>>> import numpy as np
>>> import numpy.linalg as la
>>> np.set_printoptions(suppress=True, linewidth=160)
>>> feats = np.array([[3, 0, 0], [2, 3, 0], [-2, 1, -2]])
>>> rng = np.random.default_rng(200716)
>>> labels = rng.permutation(3)
>>> B = feats[:, labels] * rng.choice([-1, 1], 3)
>>> B
array([[ 0,  0, -3],
       [ 0,  3, -2],
       [-2,  1,  2]])
>>> Uu, _, vt = la.svd(feats.T @ B)
>>> np.round(la.lstsq(feats, B)[0], 2) + 0
array([[ 0.,  0., -1.],
       [ 0.,  1.,  0.],
       [ 1.,  0.,  0.]])
>>> vals, V = la.eig(feats)
>>> np.round(np.sort(la.eigvals(feats.T)), 2)
array([-2.,  3.,  3.])
>>> np.prod(vals)
np.float64(-18.0)
>>> la.matrix_rank(feats - feats[0, 0] * np.eye(3))
np.int64(2)
>>> feats @ feats
array([[ 9,  0,  0],
       [12,  9,  0],
       [ 0,  1,  4]])
>>> np.prod(np.diag(feats)), np.round(la.det(feats), 2)
(np.int64(-18), np.float64(-18.0))
>>> Uu, sigma, vt = la.svd(feats, full_matrices=False)
>>> np.allclose(Uu * sigma @ vt, feats)
True
>>> np.round(np.abs(vt[0]), 2)
array([0.92, 0.35, 0.19])
>>> sigma.round(2)
array([4.4 , 3.15, 1.3 ])
>>> m1 = np.array([[-8.0, 2.0, -5.0, 4.0],
...     [-8.0, 0.0, -6.0, 6.0],
...     [-2.0, -2.0, -3.0, 4.0],
...     [-12.0, 0.0, -10.0, 10.0]])
>>> [round(float(x), 2) for x in la.svd(m1, compute_uv=False)[:3]]
[24.63, 3.9, 0.4]
>>> round(la.norm(m1, 2) / la.norm(m1), 2)
np.float64(0.99)
>>> np.argsort(-la.norm(m1, axis=0).round(6), kind="stable")[:3]
array([0, 2, 3])
>>> la.cond(m1) > 100
np.True_
>>> Uu, sigma, vt = la.svd(m1)
>>> np.argmax(sigma[:-1] / (sigma[1:] + 1e-6)) + 1
np.int64(3)
>>> B = Uu[:, :3] @ np.diag(sigma[:3]) @ vt[:3]
>>> B.round(2) + 0
array([[ -8.,   2.,  -5.,   4.],
       [ -8.,   0.,  -6.,   6.],
       [ -2.,  -2.,  -3.,   4.],
       [-12.,   0., -10.,  10.]])
>>> round(float(la.norm(m1 - B) / la.norm(m1)), 2)
0.0
>>> round(la.norm(m1 - B, 2), 2), round(float(sigma[3]), 2)
(np.float64(0.0), 0.0)
>>> Uu, sigma, vt = la.svd(m1)
>>> V = vt[:(sigma > 1e-8).sum()]
>>> x0 = m1[2] + 4 * m1[0] + rng.integers(2) * np.eye(4)[3]
>>> x0
array([-34.,   6., -23.,  20.])
>>> np.round(V.T @ V, 2) + 0
array([[ 1.  ,  0.  ,  0.  ,  0.  ],
       [ 0.  ,  0.89, -0.22, -0.22],
       [ 0.  , -0.22,  0.56, -0.44],
       [ 0.  , -0.22, -0.44,  0.56]])
>>> np.round(la.norm(x0 - V.T @ V @ x0), 2)
np.float64(0.0)
>>> la.matrix_rank(np.vstack([m1, x0]))
np.int64(3)
>>> B = np.array([[0], [-5], [0]])
>>> mat = np.block([[np.zeros((3, 3)), B], [B.T, np.zeros((1, 1))]])
>>> mat
array([[ 0.,  0.,  0.,  0.],
       [ 0.,  0.,  0., -5.],
       [ 0.,  0.,  0.,  0.],
       [ 0., -5.,  0.,  0.]])
>>> [round(float(x), 2) for x in la.svd(mat, compute_uv=False)[:3]]
[5.0, 5.0, 0.0]
>>> np.argsort(-la.norm(mat, axis=0).round(6), kind="stable")[:3]
array([1, 3, 0])
>>> np.unique(mat.round(6), axis=0).shape
(3, 4)
>>> B = mat + rng.integers(-2, 3, (4, 2)) @ rng.integers(-2, 3, (2, 4))
>>> B
array([[ 3.,  0., -1., -1.],
       [ 0.,  0.,  0., -5.],
       [ 4., -1., -3., -1.],
       [ 0., -5.,  0.,  0.]])
>>> B - mat
array([[ 3.,  0., -1., -1.],
       [ 0.,  0.,  0.,  0.],
       [ 4., -1., -3., -1.],
       [ 0.,  0.,  0.,  0.]])
>>> np.abs(B - mat).sum(axis=1)
array([5., 0., 9., 0.])
>>> M = np.array([[0.9, 0.0, -0.3, -1.3],
...     [-0.5, 0.5, 0.1, 0.1],
...     [-0.8, 2.8, 0.3, 0.0],
...     [0.6, 0.1, 0.9, -1.1],
...     [0.5, -1.1, 0.2, 0.0]])
>>> M[:, 0] *= 3
>>> M.round(2)
array([[ 2.7,  0. , -0.3, -1.3],
       [-1.5,  0.5,  0.1,  0.1],
       [-2.4,  2.8,  0.3,  0. ],
       [ 1.8,  0.1,  0.9, -1.1],
       [ 1.5, -1.1,  0.2,  0. ]])
>>> Q = M.astype(float).copy()
>>> for j in range(4):
...     Q[:, j] -= Q[:, :j] @ (Q[:, :j].T @ Q[:, j])
...     Q[:, j] /= la.norm(Q[:, j])
... 
>>> np.round(Q.T @ Q, 2) + 0
array([[1., 0., 0., 0.],
       [0., 1., 0., 0.],
       [0., 0., 1., 0.],
       [0., 0., 0., 1.]])
>>> F = np.array([[1, -3, 2], [3, 2, -1], [-2, 0, 2]])
>>> Q, Rm = la.qr(F)
>>> Rm.round(2)
array([[-3.74, -0.8 ,  1.34],
       [ 0.  , -3.52,  1.97],
       [ 0.  ,  0.  ,  1.82]])
>>> np.round(Q.T @ Q, 2) + 0
array([[1., 0., 0.],
       [0., 1., 0.],
       [0., 0., 1.]])
>>> np.allclose(Rm.T @ Rm, F.T @ F)
True
>>> np.round(Q @ Rm, 2) + 0
array([[ 1., -3.,  2.],
       [ 3.,  2., -1.],
       [-2.,  0.,  2.]])
>>> Q.round(2)
array([[-0.27,  0.91,  0.3 ],
       [-0.8 , -0.39,  0.46],
       [ 0.53, -0.12,  0.84]])
>>> B = la.inv(F)
>>> np.round(la.slogdet(F)[0], 2)
np.float64(1.0)
>>> B.round(2)
array([[ 0.17,  0.25, -0.04],
       [-0.17,  0.25,  0.29],
       [ 0.17,  0.25,  0.46]])
>>> np.allclose(B, F.T)
False
>>> round(la.cond(F), 2)
np.float64(3.14)
>>> r0 = np.array([4, 0])
>>> np.round(np.cross(M[0, :3], M[4, :3]), 2)
array([-0.33, -0.99, -2.97])
>>> np.polyval(r0, M[0])
array([10.8,  0. , -1.2, -5.2])
>>> np.round(np.array([np.convolve(row, r0, "same") for row in M]), 2)
array([[10.8,  0. , -1.2, -5.2],
       [-6. ,  2. ,  0.4,  0.4],
       [-9.6, 11.2,  1.2,  0. ],
       [ 7.2,  0.4,  3.6, -4.4],
       [ 6. , -4.4,  0.8,  0. ]])
>>> Q, V = la.qr(F[:, :2])[0], la.qr(F[:, 2:])[0]
>>> sigma = la.svd(Q.T @ V, compute_uv=False)
>>> (sigma > 0.9).sum()
np.int64(0)
>>> sigma.round(2)
array([0.79])
>>> labels = rng.permutation(3)
>>> B = F[:, labels] * rng.choice([-1, 1], 3)
>>> B
array([[ 2, -1, -3],
       [-1, -3,  2],
       [ 2,  2,  0]])
>>> Uu, _, vt = la.svd(F.T @ B)
>>> np.round(Uu @ vt, 2) + 0
array([[ 0., -1.,  0.],
       [ 0.,  0.,  1.],
       [ 1.,  0.,  0.]])
>>> labels
array([2, 0, 1])
>>> np.round(la.lstsq(F, B)[0], 2) + 0
array([[ 0., -1.,  0.],
       [ 0.,  0.,  1.],
       [ 1.,  0.,  0.]])
>>> X = np.array([[1.0, 0.2, 0.04], [0.2, 1.0, 0.2], [0.04, 0.2, 1.0]])
>>> # symmetric
>>> np.trace(X)
np.float64(3.0)
>>> (X + X.T) / 2
array([[1.  , 0.2 , 0.04],
       [0.2 , 1.  , 0.2 ],
       [0.04, 0.2 , 1.  ]])
>>> (X - X.T) / 2
array([[0., 0., 0.],
       [0., 0., 0.],
       [0., 0., 0.]])
>>> np.round(X @ X, 2)
array([[1.04, 0.41, 0.12],
       [0.41, 1.08, 0.41],
       [0.12, 0.41, 1.04]])
>>> np.round(np.sort(np.abs(la.eigvals(X))), 2)
array([0.74, 0.96, 1.3 ])
>>> round(float(np.abs(la.eigvals(X)).max()), 2)
1.3
>>> Z = 10 * np.array([[0.2, 0.1, 0.1, -1.3],
...     [-0.1, 0.8, -1.7, -0.6],
...     [0.8, 1.4, -0.5, 1.2]])
>>> labels = rng.integers(0, 3, 25)
>>> data = Z[labels] + rng.normal(size=(25, 4))
>>> data.round(2)
array([[  7.08,  14.35,  -6.46,  10.83],
       [  9.8 ,  14.07,  -4.65,  11.95],
       [  6.93,  14.05,  -2.26,  11.63],
       [  8.4 ,  14.49,  -4.46,  10.19],
       [  1.5 ,   0.86,   1.04, -13.66],
       [ -1.31,   7.38, -15.93,  -5.81],
       [  9.1 ,  13.32,  -3.59,  11.45],
       [  7.87,  13.79,  -6.24,  12.72],
       [  3.03,   0.61,  -0.1 , -14.1 ],
       [ -0.96,   6.22, -18.57,  -6.9 ],
       [  7.35,  15.12,  -5.47,  12.82],
       [  8.26,  14.33,  -4.88,  12.85],
       [ -1.39,   8.41, -16.74,  -6.14],
       [  1.48,  -0.23,   1.79, -12.15],
       [ -1.63,   7.7 , -17.66,  -4.4 ],
       [  8.44,  16.35,  -6.13,  13.67],
       [  7.28,  14.28,  -4.69,  10.94],
       [  7.89,  14.77,  -4.35,  11.62],
       [  3.39,   0.34,   1.57, -14.64],
       [  9.01,  12.82,  -4.69,  11.55],
       [ -0.83,   7.11, -17.85,  -5.97],
       [  6.32,  15.43,  -4.4 ,  11.48],
       [  7.28,  14.12,  -3.53,  12.73],
       [ -0.67,   9.54, -17.7 ,  -5.58],
       [ -1.73,   6.71, -16.45,  -3.8 ]])
>>> cen = (data - data.mean(axis=0)) / data.std(axis=0)
>>> cen.std(axis=0)
array([1., 1., 1., 1.])
>>> beta = la.lstsq(np.delete(cen, 0, axis=1), cen[:, 0])[0]
>>> beta.round(2)
array([0.05, 0.51, 0.69])
>>> P = data @ la.solve(data.T @ data, data.T)
>>> np.round(np.diag(P), 2)
array([0.06, 0.21, 0.17, 0.08, 0.28, 0.13, 0.13, 0.11, 0.28, 0.25, 0.09, 0.08, 0.18, 0.19, 0.15, 0.09, 0.08, 0.08, 0.32, 0.21, 0.17, 0.26, 0.09, 0.17, 0.13])
>>> np.allclose(P @ P, P)
True
>>> np.round(P @ data[:, 0], 2)
array([ 7.08,  9.8 ,  6.93,  8.4 ,  1.5 , -1.31,  9.1 ,  7.87,  3.03, -0.96,  7.35,  8.26, -1.39,  1.48, -1.63,  8.44,  7.28,  7.89,  3.39,  9.01, -0.83,
        6.32,  7.28, -0.67, -1.73])
>>> B = F[0, 0] * F[1:] - np.outer(F[1:, 0], F[0])
>>> B
array([[ 0, 11, -7],
       [ 0, -6,  6]])
>>> la.matrix_rank(B), la.matrix_rank(F)
(np.int64(2), np.int64(3))
>>> np.flatnonzero(~B.round(6).any(axis=1))
array([], dtype=int64)
>>> la.norm(B, axis=1).argmax()
np.int64(0)
>>> round(la.norm(B) ** 2 / la.norm(B, 2) ** 2, 2)
np.float64(1.01)
>>> np.round(la.norm(B, 2), 2)
np.float64(15.48)
>>> round(la.norm(B[1], 1), 2), round(la.norm(B[1], np.inf), 2)
(np.float64(12.0), np.float64(6.0))
